In [1]: import numpy as np

In [2]: np.set_printoptions(suppress=True, linewidth=120)

In [3]: tidy = lambda a: np.round(a, 4) + 0

In [4]: other = np.array([[1, -6, 5, -1, -4, -6],
   ...:     [-5, -3, -8, -5, 5, 9],
   ...:     [8, -6, 3, 1, 7, -1],
   ...:     [-3, 3, -3, -3, 5, 9],
   ...:     [0, -3, -2, 9, 6, -2],
   ...:     [5, -4, 3, -2, 3, 3]])

In [5]: A = other + other.T

In [6]: print(A)
[[  2 -11  13  -4  -4  -1]
 [-11  -6 -14  -2   2   5]
 [ 13 -14   6  -2   5   2]
 [ -4  -2  -2  -6  14   7]
 [ -4   2   5  14  12   1]
 [ -1   5   2   7   1   6]]

In [7]: evals, V = np.linalg.eigh(A)

In [8]: print(tidy(evals))
[-21.4557 -10.9372  -9.6505   6.6286  21.875   27.5398]

In [9]: print(tidy(V @ np.diag(evals) @ V.T))
[[  2. -11.  13.  -4.  -4.  -1.]
 [-11.  -6. -14.  -2.   2.   5.]
 [ 13. -14.   6.  -2.   5.   2.]
 [ -4.  -2.  -2.  -6.  14.   7.]
 [ -4.   2.   5.  14.  12.   1.]
 [ -1.   5.   2.   7.   1.   6.]]

In [10]: print(A @ A)
[[ 327 -143  244  -51  -70  -69]
 [-143  386 -119  159  -37  -29]
 [ 244 -119  434   60  -16  -68]
 [ -51  159   60  305   93    4]
 [ -70  -37  -16   93  386  140]
 [ -69  -29  -68    4  140  116]]

In [11]: print(np.trace(A))
14

In [12]: E = np.load("data.npy")

In [13]: print(E)
[[  7.0904  -1.747   16.6688  10.5505  13.102   16.304  -13.6347  16.6629]
 [  6.3401  -0.859   14.0139  11.5649  15.9039  14.2358 -14.3127  15.3759]
 [  5.1529   0.512   14.7794   9.3752  14.2807  16.6808 -15.4348  14.3897]
 [  4.6545  -0.5049  14.8817   9.5645  13.8667  13.5475 -13.9644  13.6605]
 [  6.4726   0.0283  12.4778  12.9125  15.0698  16.6587 -15.4368  15.6836]
 [  6.3165   0.3011  14.8026  10.8286  14.2459  14.9971 -15.2595  13.197 ]
 [  6.1286  -0.4562  14.6713  10.1846  14.893   16.0948 -15.7372  14.8345]
 [  4.4459   0.8644  12.9413  11.4948  14.6958  14.4396 -15.9497  13.7544]
 [  6.3094  -0.1439  15.0213   9.5547  15.8309  15.1299 -15.396   15.898 ]
 [  5.2493  -1.1028  15.2928   8.7556  15.9348  12.8337 -15.1579  13.6152]
 [  4.9416  -0.7842  15.7634  10.0016  14.0875  15.4707 -15.6316  16.0002]
 [  5.5519   1.1125  14.152    8.8812  16.13    14.4114 -13.7362  16.3121]
 [  4.729   -0.0109  15.968   10.5592  15.7411  16.5236 -14.5719  16.3961]
 [  6.3107   0.7987  13.8329   9.0361  14.0869  15.4173 -15.4181  14.8702]
 [  4.5813   1.5462  16.6311  11.2019  15.3496  14.7352 -14.7441  15.2909]
 [  4.4353   0.1751  14.7258  10.9854  14.9616  14.8518 -17.3359  16.8802]
 [  3.7474   1.0394  17.3368   9.7598  17.247   15.3661 -15.271   12.6263]
 [  5.435   -0.8981  11.9979  10.2459  15.082   15.5909 -13.8233  15.2397]
 [  5.5996   0.5874  14.5864   8.9495  13.5678  16.0181 -17.0231  14.8065]
 [  4.7534  -1.544   14.6499   8.5075  16.0569  14.4274 -16.7014  15.4684]
 [  5.9604  -1.0406  14.8014   9.9072  14.6221  15.4652 -14.6798  15.2625]
 [  5.335    0.4515  16.054    7.4112  16.2189  14.7397 -14.1724  15.6063]
 [  4.3803   0.5377  15.0177   8.9218  15.7606  14.9154 -15.3592  14.5715]
 [  5.2821   0.3374  14.6328   9.6136  14.1627  15.8783 -13.4657  16.3812]
 [  5.2067   0.1533  12.749   10.7201  16.4798  14.8237 -15.3301  14.4617]
 [  4.5706  -1.5141  15.682   11.6038  14.9618  15.929  -15.1035  14.2649]
 [  6.1202  -0.2462  15.1342   9.8987  15.3827  15.155  -14.984   16.2078]]

In [14]: cen = (E - E.mean(axis=0)) / E.std(axis=0)

In [15]: print(np.argwhere(np.abs(cen) > 2))
[[ 0  0]
 [ 0  4]
 [ 4  3]
 [ 9  5]
 [15  6]
 [16  0]
 [16  2]
 [16  4]
 [16  7]
 [17  2]
 [18  6]
 [21  3]]

In [16]: coef = np.linalg.lstsq(np.delete(cen, 0, axis=1), cen[:, 0])[0]

In [17]: print(tidy(coef))
[-0.1943 -0.2611 -0.0376 -0.2436  0.1297  0.2189  0.1934]

In [18]: print(tidy(1 - np.var(cen[:, 0] - np.delete(cen, 0, axis=1) @ coef)))
0.3523

In [19]: print(np.abs(coef).argmax())
1

In [20]: print(np.linalg.norm(E, axis=1).argmax())
12

In [21]: print(tidy(np.linalg.norm(E, 2)))
184.7769

In [22]: print(tidy(E[14] @ E[2]))
1287.818

In [23]: f, v = E[10], E[24]

In [24]: print(tidy(f @ f))
1311.7047

In [25]: print(tidy(f @ v))
1266.3112

In [26]: p = (f @ v) / (f @ f) * f

In [27]: print(tidy(v - p))
[ 0.4361  0.9104 -2.4689  1.0646  2.8798 -0.1116 -0.2395 -0.9848]

In [28]: print(np.linalg.matrix_rank(np.outer(f, v)))
1

In [29]: W0 = np.loadtxt("layer1.csv", delimiter=",")

In [30]: print(W0)
[[  5.0228   5.1567 -15.0784  14.9456  -4.8538  15.0665]
 [ -1.8754  -2.0089   5.9539  -5.965    1.9391  -6.0491]
 [ -1.0619  -1.0531   3.12    -3.0225   1.0608  -2.9604]]

In [31]: x0 = np.array([5, 8, 3, 3, 4, 0])

In [32]: h = np.maximum(W0 @ x0, 0)

In [33]: print(h)
[46.554  0.     0.   ]

In [34]: print(tidy(np.tanh(W0 @ x0)))
[ 1. -1. -1.]

In [35]: print(tidy(W0.T @ h))
[ 233.8314  240.065  -701.9598  695.7775 -225.9638  701.4058]

In [36]: print(W0 * (h > 1e-9)[:, None])
[[  5.0228   5.1567 -15.0784  14.9456  -4.8538  15.0665]
 [ -0.      -0.       0.      -0.       0.      -0.    ]
 [ -0.      -0.       0.      -0.       0.      -0.    ]]
